$ python3 -q
>>> import numpy as np
>>> from numpy import linalg as LA
>>> np.set_printoptions(precision=2, suppress=True, linewidth=160)
>>> rnd = lambda a: np.round(a, 2) + 0
>>> mat = np.load("data.npy")
>>> mat
array([[ 9,  0,  8,  4],
       [ 8,  4,  5,  4],
       [ 4,  2,  5,  5],
       [41, 16, 28, 20]])
>>> rng = np.random.default_rng(2)
>>> z = rng.permutation(4)
>>> z
array([3, 2, 0, 1])
>>> B = mat[z][:, z]
>>> B
array([[20, 28, 41, 16],
       [ 5,  5,  4,  2],
       [ 4,  8,  9,  0],
       [ 4,  5,  8,  4]])
>>> r = LA.matrix_rank(B)
>>> r
np.int64(3)
>>> N = LA.svd(B)[2][r:].T
>>> [int(LA.matrix_rank(np.delete(B, i, axis=0))) for i in range(4)]
[3, 2, 3, 3]
>>> LA.matrix_rank(B.T @ B), LA.matrix_rank(B @ B.T)
(np.int64(3), np.int64(3))
>>> [int(LA.matrix_rank(B[:i])) for i in range(1, len(B) + 1)]
[1, 2, 3, 3]
>>> N.shape
(4, 1)
>>> [int(LA.matrix_rank(B[:, :j + 1])) for j in range(4)]
[1, 2, 3, 3]
>>> rnd(N @ N.T)
array([[ 0.3 , -0.35,  0.18, -0.22],
       [-0.35,  0.43, -0.22,  0.26],
       [ 0.18, -0.22,  0.11, -0.14],
       [-0.22,  0.26, -0.14,  0.16]])
>>> A = np.load("layer18.npy")
>>> A
array([[-2., -3.,  0.],
       [-3., -2.,  0.],
       [ 0.,  0., -2.]])
>>> ev, vecs = LA.eigh(A)
>>> x0 = np.array([0, 0, 1])
>>> rnd(vecs * np.maximum(ev, 0) @ vecs.T)
array([[ 0.5, -0.5,  0. ],
       [-0.5,  0.5,  0. ],
       [ 0. ,  0. ,  0. ]])
>>> np.abs(A).sum(axis=1).max(), np.abs(ev).max()
(np.float64(5.0), np.float64(5.0))
>>> rnd(vecs * np.abs(ev) @ vecs.T)
array([[3., 2., 0.],
       [2., 3., 0.],
       [0., 0., 2.]])
>>> x0 @ A @ x0 / (x0 @ x0), ev[0], rnd(ev[-1])
(np.float64(-2.0), np.float64(-5.0), np.float64(1.0))
>>> x0 @ A @ x0
np.float64(-2.0)
>>> (np.sign(vecs[:, -1].round(6)) == np.sign(vecs[0, -1].round(6))).astype(int)
array([1, 0, 0])
>>> P = np.triu(np.array([[1, 1, -1], [-1, 1, 1], [-3, -2, 1]]), 1) + np.eye(3)
>>> B = P @ A @ LA.inv(P)
>>> LA.matrix_rank(B)
np.int64(3)
>>> rnd(LA.det(B))
np.float64(10.0)
>>> P @ A - A @ P
array([[-3.,  0.,  3.],
       [ 0.,  3., -3.],
       [ 0.,  0.,  0.]])
>>> J = np.load("sample9.npy")
>>> J
array([[ 2.03,  0.18,  1.16],
       [ 3.76,  0.21,  0.47],
       [ 2.14, -0.41,  0.19],
       [ 2.22, -0.57, -0.3 ],
       [ 3.9 ,  0.14, -0.86],
       [ 2.52,  2.64,  1.19],
       [ 4.13,  1.47,  2.22],
       [ 2.34, -0.29,  1.48],
       [ 3.06,  0.36, -1.64],
       [ 1.46, -0.04,  0.78],
       [ 3.11,  0.92,  0.31],
       [ 4.  , -1.55, -0.25],
       [ 1.11, -2.77,  0.97],
       [ 4.02, -0.47, -0.53],
       [ 2.55, -0.15, -0.54],
       [ 4.37,  0.66,  0.67],
       [ 2.94,  1.24,  0.17],
       [ 3.36, -1.52, -1.63],
       [ 3.77, -0.34,  1.51]])
>>> Xs = (J - J.mean(axis=0)) / J.std(axis=0)
>>> rnd(Xs.std(axis=0))
array([1., 1., 1.])
>>> coef = LA.lstsq(np.delete(Xs, 0, axis=1), Xs[:, 0])[0]
>>> rnd(1 - np.var(Xs[:, 0] - np.delete(Xs, 0, axis=1) @ coef))
np.float64(0.11)
>>> rnd(coef)
array([ 0.31, -0.24])
>>> z = J[:, 2] > np.median(J[:, 2])
>>> u = J[z].mean(axis=0) - J[~z].mean(axis=0)
>>> rnd((((J - J.mean(axis=0)) @ u > 0) == z).mean())
np.float64(0.89)
>>> z.astype(int)
array([1, 1, 0, 0, 0, 1, 1, 1, 0, 1, 0, 0, 1, 0, 0, 1, 0, 0, 1])
>>> ((J - J.mean(axis=0)) @ u > 0).astype(int)
array([1, 1, 0, 0, 0, 1, 1, 1, 0, 1, 1, 0, 1, 0, 0, 1, 1, 0, 1])
>>> rnd(u)
array([-0.3 ,  0.39,  1.67])
>>> C = np.array([[-2, -2, -2], [1, 1, -1]])
>>> m1 = rng.normal(size=(15, 2)) @ C + np.array([1, 0, -1])
>>> rnd(m1)
array([[-0.62, -1.62,  2.27],
       [-1.46, -2.46, -5.74],
       [ 2.42,  1.42, -1.12],
       [-0.12, -1.12, -1.01],
       [-1.27, -2.27, -2.64],
       [ 0.87, -0.13,  0.45],
       [-0.01, -1.01, -1.81],
       [-0.7 , -1.7 , -1.48],
       [-0.15, -1.15, -0.36],
       [-0.49, -1.49, -2.87],
       [ 0.75, -0.25, -2.07],
       [ 3.8 ,  2.8 ,  0.24],
       [-4.75, -5.75, -3.47],
       [ 2.95,  1.95,  3.96],
       [-0.55, -1.55, -2.81]])
>>> C = m1[[12, 4]].astype(float)
>>> for _ in range(7):
...     z = LA.norm(m1[:, None] - C, axis=-1).argmin(axis=1)
...     C = np.array([m1[z == j].mean(axis=0) for j in range(2)])
... 
>>> z
array([1, 0, 1, 1, 1, 1, 1, 1, 1, 1, 1, 1, 0, 1, 1])
>>> np.abs(C[1] - C[0]).argmax()
np.int64(2)
>>> np.bincount(z)
array([ 2, 13])
